$ python3 -q
>>> import numpy as np
>>> import numpy.linalg as la
>>> np.set_printoptions(precision=1, suppress=True, linewidth=140, floatmode="fixed")
>>> feats = np.load("x.npy")
>>> feats
array([[-3, -3, -2,  2, -2,  3,  2, -1, -3,  2,  3, -2, -2, -1, -3],
       [ 0, -2, -3,  1,  0, -1,  3, -2, -1, -3, -3,  0,  2, -2, -1],
       [ 2, -1,  0,  1, -2,  2,  2,  3, -1, -3, -3,  0, -2,  3,  3],
       [ 3,  2,  0, -2,  3, -2, -1,  3,  3,  2, -1, -1,  2,  1,  3],
       [-3, -1,  3, -1,  2,  3, -3,  2, -3,  0,  2, -3,  0, -2, -3],
       [ 1, -1,  1,  0, -1,  1,  2,  0,  1, -2,  1, -3,  2,  3,  0],
       [ 2, -3, -1, -1, -2, -2,  1,  1, -1, -2,  1, -1, -2, -2, -3]])
>>> Y = feats / np.sqrt((feats ** 2).mean(axis=1, keepdims=True))
>>> la.norm(Y, axis=1)
array([3.9, 3.9, 3.9, 3.9, 3.9, 3.9, 3.9])
>>> la.matrix_rank(Y) == la.matrix_rank(feats)
np.True_
>>> la.matrix_rank(feats - feats.mean(axis=1, keepdims=True))
np.int64(7)
>>> Y = feats / la.norm(feats, axis=1, keepdims=True)
>>> gram = Y @ Y.T
>>> la.norm(Y, axis=1)
array([1.0, 1.0, 1.0, 1.0, 1.0, 1.0, 1.0])
>>> Y = feats[0, 0] * feats[1:] - np.outer(feats[1:, 0], feats[0])
>>> Y
array([[  0,   6,   9,  -3,   0,   3,  -9,   6,   3,   9,   9,   0,  -6,   6,   3],
       [  0,   9,   4,  -7,  10, -12, -10,  -7,   9,   5,   3,   4,  10,  -7,  -3],
       [  0,   3,   6,   0,  -3,  -3,  -3,  -6,   0, -12,  -6,   9,   0,   0,   0],
       [  0,  -6, -15,   9, -12,   0,  15,  -9,   0,   6,   3,   3,  -6,   3,   0],
       [  0,   6,  -1,  -2,   5,  -6,  -8,   1,   0,   4,  -6,  11,  -4,  -8,   3],
       [  0,  15,   7,  -1,  10,   0,  -7,  -1,   9,   2,  -9,   7,  10,   8,  15]])
>>> np.flatnonzero(~Y.round(6).any(axis=1))
array([], dtype=int64)
>>> la.matrix_rank(Y), la.matrix_rank(feats)
(np.int64(6), np.int64(7))
>>> round(float(la.norm(Y) ** 2 / la.norm(Y, 2) ** 2), 1)
2.0
>>> round(la.norm(Y, 1), 1), round(la.norm(Y, np.inf), 1)
(np.float64(52.0), np.float64(101.0))
>>> la.norm(Y, axis=1).argmax()
np.int64(5)
>>> la.norm(Y, axis=1)
array([22.4, 28.8, 19.2, 29.8, 20.7, 32.1])
>>> round(la.norm(Y[2], 1), 1), round(la.norm(Y[2], np.inf), 1)
(np.float64(51.0), np.float64(12.0))
>>> Y = np.array([[3, 1],
...     [3, 0],
...     [3, 1],
...     [0, 2],
...     [1, 2],
...     [1, 2],
...     [1, 0],
...     [0, 2],
...     [2, 3],
...     [1, 3],
...     [3, 2],
...     [3, 0],
...     [2, 3],
...     [3, 0],
...     [3, 2]])
>>> np.vstack([feats, Y.T]).shape
(9, 15)
>>> Y.T @ feats.T
array([[-38, -32,   5,  33, -25,  12, -32],
       [-10, -21,  -8,  32,   1,   7, -26]])
>>> feats @ Y
array([[-38, -10],
       [-32, -21],
       [  5,  -8],
       [ 33,  32],
       [-25,   1],
       [ 12,   7],
       [-32, -26]])
>>> np.einsum("ij,ij->i", feats, feats)
array([84, 56, 68, 69, 81, 37, 49])
>>> la.matrix_rank(feats @ Y)
np.int64(2)
